% ipython --no-banner

In [1]: import numpy as np

In [2]: np.set_printoptions(precision=2, suppress=True, linewidth=140, sign=" ")

In [3]: arr = np.loadtxt("test9.csv", delimiter=",")

In [4]: arr
Out[4]: 
array([[ 4.,  4.,  4.,  2.,  3.,  2.],
       [ 5.,  0.,  4.,  5.,  4.,  5.],
       [ 4.,  2.,  0.,  2.,  3.,  2.],
       [ 1.,  1.,  1.,  3.,  3.,  1.],
       [ 4.,  2.,  0.,  2.,  3.,  2.],
       [ 5.,  5.,  0.,  3.,  4.,  1.],
       [ 0.,  0.,  3.,  3.,  2.,  2.],
       [ 2.,  1.,  1.,  4.,  1.,  5.],
       [ 2.,  5.,  3.,  3.,  1.,  3.],
       [ 1.,  5.,  2.,  5.,  1.,  1.],
       [ 5.,  1.,  5.,  4.,  3.,  3.]])

In [5]: Q, evecs = np.linalg.qr(arr[:, :2])[0], np.linalg.qr(arr[:, 2:])[0]

In [6]: s = np.linalg.svd(Q.T @ evecs, compute_uv=False)

In [7]: (s > 0.9).sum()
Out[7]: np.int64(1)

In [8]: s
Out[8]: array([ 0.95,  0.61])

In [9]: M2 = np.array([[-1, 3, 0],
   ...:     [6, 4, 4],
   ...:     [3, 3, -3],
   ...:     [1, -8, 7],
   ...:     [-5, -4, -6],
   ...:     [7, 7, -9]])

In [10]: arr @ M2
Out[10]: 
array([[ 33.,  26., -18.],
       [ 27.,   6., -46.],
       [  9.,   6., -14.],
       [  3., -19.,  -5.],
       [  9.,   6., -14.],
       [ 15.,   2.,   8.],
       [ 16.,  -9., -18.],
       [ 41.,  12., -22.],
       [ 56.,  28.,  -1.],
       [ 42.,  -8.,  34.],
       [ 26.,  11., -28.]])

In [11]: np.einsum("ik,kj->ji", arr, M2)
Out[11]: 
array([[ 33.,  27.,   9.,   3.,   9.,  15.,  16.,  41.,  56.,  42.,  26.],
       [ 26.,   6.,   6., -19.,   6.,   2.,  -9.,  12.,  28.,  -8.,  11.],
       [-18., -46., -14.,  -5., -14.,   8., -18., -22.,  -1.,  34., -28.]])

In [12]: U, s, vt = np.linalg.svd(arr, full_matrices=False)

In [13]: round(float(np.sqrt((s ** 2).sum())), 2), round(float(np.linalg.norm(arr)), 2)
Out[13]: (24.84, 24.84)

In [14]: np.round(vt @ vt.T, 2) + 0
Out[14]: 
array([[ 1.,  0.,  0.,  0.,  0.,  0.],
       [ 0.,  1.,  0.,  0.,  0.,  0.],
       [ 0.,  0.,  1.,  0.,  0.,  0.],
       [ 0.,  0.,  0.,  1.,  0.,  0.],
       [ 0.,  0.,  0.,  0.,  1.,  0.],
       [ 0.,  0.,  0.,  0.,  0.,  1.]])

In [15]: (s > 1e-8).sum()
Out[15]: np.int64(6)

In [16]: s
Out[16]: array([ 22.24,   7.31,   6.04,   4.32,   3.33,   1.72])

In [17]: np.abs(vt[0])
Out[17]: array([ 0.48,  0.35,  0.34,  0.49,  0.38,  0.38])

In [18]: x = np.array([2, 0, 1, 3, 2, 0])

In [19]: y = arr @ x

In [20]: y
Out[20]: array([ 24.,  37.,  20.,  18.,  20.,  27.,  16.,  19.,  18.,  21.,  33.])

In [21]: rng = np.random.default_rng(630)

In [22]: y = y + 0.05 * rng.normal(size=11)

In [23]: y
Out[23]: array([ 24.05,  37.01,  19.88,  18.03,  20.06,  27.03,  16.  ,  19.07,  18.01,  21.  ,  33.  ])

In [24]: c, *_ = np.linalg.lstsq(arr, y)

In [25]: c.round(2) + 0
Out[25]: array([ 1.99,  0.  ,  1.  ,  3.  ,  2.  ,  0.01])

In [26]: c.round()
Out[26]: array([ 2.,  0.,  1.,  3.,  2.,  0.])

In [27]: np.round(arr.T @ (y - arr @ c), 2) + 0
Out[27]: array([ 0.,  0.,  0.,  0.,  0.,  0.])

In [28]: J = np.load("dump.npy")

In [29]: J
Out[29]: 
array([[-24.,  10.,  10.,   0.],
       [-29.,  16.,   9.,   0.],
       [-31.,  10.,  17.,   0.],
       [ 29., -10.,  -9.,   6.]])

In [30]: evals, evecs = np.linalg.eig(J)

In [31]: evals
Out[31]: array([ 6., -4.,  6.,  7.])

In [32]: np.sort(np.linalg.eigvals(J.T))
Out[32]: array([-4.,  6.,  6.,  7.])

In [33]: round(np.linalg.norm(J, 2) / np.linalg.norm(J), 2)
Out[33]: np.float64(0.99)

In [34]: round(np.log10(np.linalg.cond(J)))
Out[34]: 2

In [35]: np.linalg.cond(J) > 100
Out[35]: np.True_

In [36]: print(np.abs(np.linalg.svd(J)[2][-1]))
[ 0.45  0.53  0.51  0.51]

In [37]: M2 = np.linalg.inv(J)

In [38]: print(np.allclose(M2, J.T))
False

In [39]: print(np.round(np.linalg.det(J) * np.linalg.det(M2), 2))
1.0

In [40]: print(round(float(np.linalg.cond(J)), 2))
180.7

In [41]: np.round(np.linalg.inv(M2), 2) + 0
Out[41]: 
array([[-24.,  10.,  10.,   0.],
       [-29.,  16.,   9.,   0.],
       [-31.,  10.,  17.,   0.],
       [ 29., -10.,  -9.,   6.]])

In [42]: U, s, vt = np.linalg.svd(J)

In [43]: s
Out[43]: array([ 65.39,   7.15,   5.96,   0.36])

In [44]: M2 = U[:, :3] @ np.diag(s[:3]) @ vt[:3]

In [45]: round(np.linalg.norm(J - M2) / np.linalg.norm(J), 2)
Out[45]: np.float64(0.01)

In [46]: np.linalg.matrix_rank(M2)
Out[46]: np.int64(3)

In [47]: W0 = np.loadtxt("sample18.csv", delimiter=",")

In [48]: W0
Out[48]: 
array([[ 1.6 , -0.5 , -0.2 ,  0.1 ,  0.7 , -0.1 , -0.3 ,  1.  , -0.9 , -0.1 ,  0.3 ],
       [ 0.8 ,  0.7 , -0.6 ,  0.1 ,  0.2 , -2.6 , -0.7 ,  0.  , -2.1 , -1.3 , -0.5 ],
       [ 0.1 ,  0.9 , -0.9 ,  0.7 ,  0.2 ,  0.6 , -1.1 , -1.4 , -1.  ,  0.8 ,  0.7 ],
       [-0.4 , -2.  , -0.5 , -0.6 ,  1.9 ,  0.4 ,  0.3 ,  0.  , -0.5 ,  0.6 , -1.  ],
       [ 0.3 ,  0.87, -1.11,  0.7 ,  0.2 ,  0.45, -1.24, -1.29, -1.15,  1.01,  0.75],
       [-0.5 , -1.  ,  0.2 ,  0.9 , -1.2 ,  0.1 , -1.8 , -1.2 ,  0.8 , -1.5 ,  0.2 ],
       [-0.2 ,  0.9 , -0.2 , -1.5 , -1.4 , -0.5 ,  1.7 ,  0.5 ,  0.1 ,  0.5 ,  0.8 ]])

In [49]: x = np.array([3, 2, 2, 1, -1, 1, 2, 3, -3, -1, 1])

In [50]: (W0 * x).sum(axis=1)
Out[50]: array([ 8.2 ,  5.6 , -2.1 , -7.8 , -1.79, -8.8 ,  5.1 ])

In [51]: np.einsum("ij,j->i", W0, x)
Out[51]: array([ 8.2 ,  5.6 , -2.1 , -7.8 , -1.79, -8.8 ,  5.1 ])

In [52]: x @ W0
---------------------------------------------------------------------------
ValueError                                Traceback (most recent call last)
Cell In[52], line 1
----> 1 x @ W0

ValueError: matmul: Input operand 1 has a mismatch in its core dimension 0, with gufunc signature (n?,k),(k,m?)->(n?,m?) (size 7 is different from 11)

In [53]: np.sign((W0 @ x).round(6))
Out[53]: array([ 1.,  1., -1., -1., -1., -1.,  1.])

In [54]: E = np.load("x.npy")

In [55]: E
Out[55]: 
array([[ 0,  0,  0,  0,  1],
       [ 0,  0,  1,  0,  0],
       [ 0,  1,  0,  0,  0],
       [ 0,  0,  0,  0,  0],
       [ 1,  0,  0,  0,  0]])

In [56]: M2 = np.array([[4, 5], [4, 1], [0, 0], [5, 4], [5, 5]])

In [57]: np.einsum("ij->j", E)
Out[57]: array([ 1,  1,  1,  0,  1])

In [58]: np.einsum("ij,ij->i", E, E)
Out[58]: array([ 1,  1,  1,  0,  1])

In [59]: np.einsum("ik,kj->ji", E, M2)
Out[59]: 
array([[ 5,  0,  4,  0,  4],
       [ 5,  0,  1,  0,  5]])

In [60]: E @ np.linalg.pinv(E) @ E
Out[60]: 
array([[ 0.,  0.,  0.,  0.,  1.],
       [ 0.,  0.,  1.,  0.,  0.],
       [ 0.,  1.,  0.,  0.,  0.],
       [ 0.,  0.,  0.,  0.,  0.],
       [ 1.,  0.,  0.,  0.,  0.]])

In [61]: round(np.trace(np.linalg.pinv(E) @ E), 2)
Out[61]: np.float64(4.0)

In [62]: try:
    ...:     np.linalg.inv(E)
    ...: except np.linalg.LinAlgError as e:
    ...:     print(repr(e))
    ...: 
LinAlgError('Singular matrix')

In [63]: np.allclose(E[:-1].T @ np.linalg.lstsq(E[:-1].T, E[-1])[0], E[-1])
Out[63]: False

In [64]: labels = rng.permutation(5)

In [65]: print(labels)
[ 0  2  4  3  1]

In [66]: M2 = E[labels][:, labels]

In [67]: np.trace(M2)
Out[67]: np.int64(0)

In [68]: np.diag(M2)
Out[68]: array([ 0,  0,  0,  0,  0])

In [69]: np.sort(np.abs(np.linalg.eigvals(M2)))
Out[69]: array([ 0.,  1.,  1.,  1.,  1.])
